In [1]: import numpy as np

In [2]: np.set_printoptions(precision=3, suppress=True, linewidth=140)

In [3]: tidy = lambda a: np.round(a, 3) + 0

In [4]: u = np.array([2, 5, 1, 7, 0, 7, 6, 3, 4, 5, 0, 0, 2])

In [5]: v = np.array([-8, 7, 3, -4, 1, 5, 8, 8, 8, -6])

In [6]: data = np.outer(u, v)

In [7]: data
Out[7]: 
array([[-16,  14,   6,  -8,   2,  10,  16,  16,  16, -12],
       [-40,  35,  15, -20,   5,  25,  40,  40,  40, -30],
       [ -8,   7,   3,  -4,   1,   5,   8,   8,   8,  -6],
       [-56,  49,  21, -28,   7,  35,  56,  56,  56, -42],
       [  0,   0,   0,   0,   0,   0,   0,   0,   0,   0],
       [-56,  49,  21, -28,   7,  35,  56,  56,  56, -42],
       [-48,  42,  18, -24,   6,  30,  48,  48,  48, -36],
       [-24,  21,   9, -12,   3,  15,  24,  24,  24, -18],
       [-32,  28,  12, -16,   4,  20,  32,  32,  32, -24],
       [-40,  35,  15, -20,   5,  25,  40,  40,  40, -30],
       [  0,   0,   0,   0,   0,   0,   0,   0,   0,   0],
       [  0,   0,   0,   0,   0,   0,   0,   0,   0,   0],
       [-16,  14,   6,  -8,   2,  10,  16,  16,  16, -12]])

In [8]: # row 5 repeats row 3

In [9]: r = np.linalg.matrix_rank(data)

In [10]: r
Out[10]: np.int64(1)

In [11]: N = np.linalg.svd(data)[2][r:].T

In [12]: [int(np.linalg.matrix_rank(data[:, :j + 1])) for j in range(10)]
Out[12]: [1, 1, 1, 1, 1, 1, 1, 1, 1, 1]

In [13]: N.shape
Out[13]: (10, 9)

In [14]: U, s, vt = np.linalg.svd(data)

In [15]: np.argmax(s[:-1] / (s[1:] + 1e-6)) + 1
Out[15]: np.int64(1)

In [16]: tidy(s)
Out[16]: array([292.329,   0.   ,   0.   ,   0.   ,   0.   ,   0.   ,   0.   ,   0.   ,   0.   ,   0.   ])

In [17]: M2 = U[:, :1] @ np.diag(s[:1]) @ vt[:1]

In [18]: np.linalg.matrix_rank(data, rtol=0.05)
Out[18]: np.int64(1)

In [19]: J = np.load("mat.npy")

In [20]: tidy(J)
Out[20]: 
array([[ 0.627, -0.373, -0.373, -0.075, -0.522, -0.224],
       [-0.373,  0.627, -0.373, -0.075, -0.522, -0.224],
       [-0.373, -0.373,  0.627, -0.075, -0.522, -0.224],
       [-0.075, -0.075, -0.075,  0.985, -0.104, -0.045],
       [-0.522, -0.522, -0.522, -0.104,  0.269, -0.313],
       [-0.224, -0.224, -0.224, -0.045, -0.313,  0.866]])

In [21]: u = np.array([2, -3, -1, -3, -3, -3])

In [22]: M2 = J + np.outer(u, np.eye(6)[4])

In [23]: tidy(np.linalg.det(M2) / np.linalg.det(J)), tidy(1 + np.linalg.solve(J, u)[4])
Out[23]: (np.float64(2.493), np.float64(2.493))

In [24]: tidy(M2)
Out[24]: 
array([[ 0.627, -0.373, -0.373, -0.075,  1.478, -0.224],
       [-0.373,  0.627, -0.373, -0.075, -3.522, -0.224],
       [-0.373, -0.373,  0.627, -0.075, -1.522, -0.224],
       [-0.075, -0.075, -0.075,  0.985, -3.104, -0.045],
       [-0.522, -0.522, -0.522, -0.104, -2.731, -0.313],
       [-0.224, -0.224, -0.224, -0.045, -3.313,  0.866]])

In [25]: [round(float(np.linalg.det(J[:i, :i])), 2) + 0 for i in range(1, 7)]
Out[25]: [0.63, 0.25, -0.12, -0.13, -0.87, -1.0]

In [26]: u, v = J[0], J[4]

In [27]: u @ u
Out[27]: np.float64(1.0)

In [28]: u @ v
Out[28]: np.float64(0.0)

In [29]: pr = (u @ v) / (u @ u) * u

In [30]: tidy(np.linalg.norm(u + v) ** 2 + np.linalg.norm(u - v) ** 2)
Out[30]: np.float64(4.0)

In [31]: np.linalg.matrix_rank(np.outer(u, v))
Out[31]: np.int64(1)

In [32]: tidy(np.linalg.pinv(J))
Out[32]: 
array([[ 0.627, -0.373, -0.373, -0.075, -0.522, -0.224],
       [-0.373,  0.627, -0.373, -0.075, -0.522, -0.224],
       [-0.373, -0.373,  0.627, -0.075, -0.522, -0.224],
       [-0.075, -0.075, -0.075,  0.985, -0.104, -0.045],
       [-0.522, -0.522, -0.522, -0.104,  0.269, -0.313],
       [-0.224, -0.224, -0.224, -0.045, -0.313,  0.866]])

In [33]: tidy(np.linalg.svd(J, compute_uv=False))
Out[33]: array([1., 1., 1., 1., 1., 1.])

In [34]: tidy(J @ J.T)
Out[34]: 
array([[1., 0., 0., 0., 0., 0.],
       [0., 1., 0., 0., 0., 0.],
       [0., 0., 1., 0., 0., 0.],
       [0., 0., 0., 1., 0., 0.],
       [0., 0., 0., 0., 1., 0.],
       [0., 0., 0., 0., 0., 1.]])

In [35]: evals, vecs = np.linalg.eigh(J)

In [36]: tidy(np.linalg.eigvalsh(J @ J))
Out[36]: array([1., 1., 1., 1., 1., 1.])

In [37]: evals.sum(), np.trace(J)
Out[37]: (np.float64(4.0), np.float64(4.0))

In [38]: tidy(vecs @ np.diag(evals) @ vecs.T)
Out[38]: 
array([[ 0.627, -0.373, -0.373, -0.075, -0.522, -0.224],
       [-0.373,  0.627, -0.373, -0.075, -0.522, -0.224],
       [-0.373, -0.373,  0.627, -0.075, -0.522, -0.224],
       [-0.075, -0.075, -0.075,  0.985, -0.104, -0.045],
       [-0.522, -0.522, -0.522, -0.104,  0.269, -0.313],
       [-0.224, -0.224, -0.224, -0.045, -0.313,  0.866]])

In [39]: tidy(evals)
Out[39]: array([-1.,  1.,  1.,  1.,  1.,  1.])

In [40]: np.unique(evals.round(6) + 0, return_counts=True)[1]
Out[40]: array([1, 5])

In [41]: feats = np.load("block6.npy")

In [42]: feats
Out[42]: 
array([[-7, -5,  0, -3, -2,  3, -2,  3],
       [-6, -4,  1, -2, -1,  4, -1,  4],
       [-6, -4,  1, -2, -1,  4, -1,  4],
       [-7, -5,  0, -3, -2,  3, -2,  3]])

In [43]: U, s, vt = np.linalg.svd(feats)

In [44]: np.argmax(s[:-1] / (s[1:] + 1e-6)) + 1
Out[44]: np.int64(2)

In [45]: M2 = U[:, :2] @ np.diag(s[:2]) @ vt[:2]

In [46]: tidy(M2)
Out[46]: 
array([[-7., -5.,  0., -3., -2.,  3., -2.,  3.],
       [-6., -4.,  1., -2., -1.,  4., -1.,  4.],
       [-6., -4.,  1., -2., -1.,  4., -1.,  4.],
       [-7., -5.,  0., -3., -2.,  3., -2.,  3.]])

In [47]: tidy(np.abs(feats - M2).max())
Out[47]: np.float64(0.0)

In [48]: M2 = feats[0, 0] * feats[1:] - np.outer(feats[1:, 0], feats[0])

In [49]: M2
Out[49]: 
array([[  0,  -2,  -7,  -4,  -5, -10,  -5, -10],
       [  0,  -2,  -7,  -4,  -5, -10,  -5, -10],
       [  0,   0,   0,   0,   0,   0,   0,   0]])

In [50]: tidy(feats[:, 0] / feats[0, 0])
Out[50]: array([1.   , 0.857, 0.857, 1.   ])

In [51]: np.flatnonzero(~M2.round(6).any(axis=1))
Out[51]: array([2])

In [52]: K = 2 * np.eye(12) + np.ones((12, 12))

In [53]: K
Out[53]: 
array([[3., 1., 1., 1., 1., 1., 1., 1., 1., 1., 1., 1.],
       [1., 3., 1., 1., 1., 1., 1., 1., 1., 1., 1., 1.],
       [1., 1., 3., 1., 1., 1., 1., 1., 1., 1., 1., 1.],
       [1., 1., 1., 3., 1., 1., 1., 1., 1., 1., 1., 1.],
       [1., 1., 1., 1., 3., 1., 1., 1., 1., 1., 1., 1.],
       [1., 1., 1., 1., 1., 3., 1., 1., 1., 1., 1., 1.],
       [1., 1., 1., 1., 1., 1., 3., 1., 1., 1., 1., 1.],
       [1., 1., 1., 1., 1., 1., 1., 3., 1., 1., 1., 1.],
       [1., 1., 1., 1., 1., 1., 1., 1., 3., 1., 1., 1.],
       [1., 1., 1., 1., 1., 1., 1., 1., 1., 3., 1., 1.],
       [1., 1., 1., 1., 1., 1., 1., 1., 1., 1., 3., 1.],
       [1., 1., 1., 1., 1., 1., 1., 1., 1., 1., 1., 3.]])

In [54]: K.reshape(12, 13)
---------------------------------------------------------------------------
ValueError                                Traceback (most recent call last)
Cell In[54], line 1
----> 1 K.reshape(12, 13)

ValueError: cannot reshape array of size 144 into shape (12,13)

In [55]: K.reshape(-1, 2)
Out[55]: 
array([[3., 1.],
       [1., 1.],
       [1., 1.],
       [1., 1.],
       [1., 1.],
       [1., 1.],
       [1., 3.],
       [1., 1.],
       [1., 1.],
       [1., 1.],
       [1., 1.],
       [1., 1.],
       [1., 1.],
       [3., 1.],
       [1., 1.],
       [1., 1.],
       [1., 1.],
       [1., 1.],
       [1., 1.],
       [1., 3.],
       [1., 1.],
       [1., 1.],
       [1., 1.],
       [1., 1.],
       [1., 1.],
       [1., 1.],
       [3., 1.],
       [1., 1.],
       [1., 1.],
       [1., 1.],
       [1., 1.],
       [1., 1.],
       [1., 3.],
       [1., 1.],
       [1., 1.],
       [1., 1.],
       [1., 1.],
       [1., 1.],
       [1., 1.],
       [3., 1.],
       [1., 1.],
       [1., 1.],
       [1., 1.],
       [1., 1.],
       [1., 1.],
       [1., 3.],
       [1., 1.],
       [1., 1.],
       [1., 1.],
       [1., 1.],
       [1., 1.],
       [1., 1.],
       [3., 1.],
       [1., 1.],
       [1., 1.],
       [1., 1.],
       [1., 1.],
       [1., 1.],
       [1., 3.],
       [1., 1.],
       [1., 1.],
       [1., 1.],
       [1., 1.],
       [1., 1.],
       [1., 1.],
       [3., 1.],
       [1., 1.],
       [1., 1.],
       [1., 1.],
       [1., 1.],
       [1., 1.],
       [1., 3.]])

In [56]: t3 = K.reshape(12, 2, -1)

In [57]: np.swapaxes(t3, 1, 2)[0]
Out[57]: 
array([[3., 1.],
       [1., 1.],
       [1., 1.],
       [1., 1.],
       [1., 1.],
       [1., 1.]])

In [58]: np.einsum("ihd,ihd->ih", t3, t3)
Out[58]: 
array([[14.,  6.],
       [14.,  6.],
       [14.,  6.],
       [14.,  6.],
       [14.,  6.],
       [14.,  6.],
       [ 6., 14.],
       [ 6., 14.],
       [ 6., 14.],
       [ 6., 14.],
       [ 6., 14.],
       [ 6., 14.]])

In [59]: t3.shape
Out[59]: (12, 2, 6)

In [60]: np.einsum("ihd,jhd->hij", t3, t3).shape
Out[60]: (2, 12, 12)
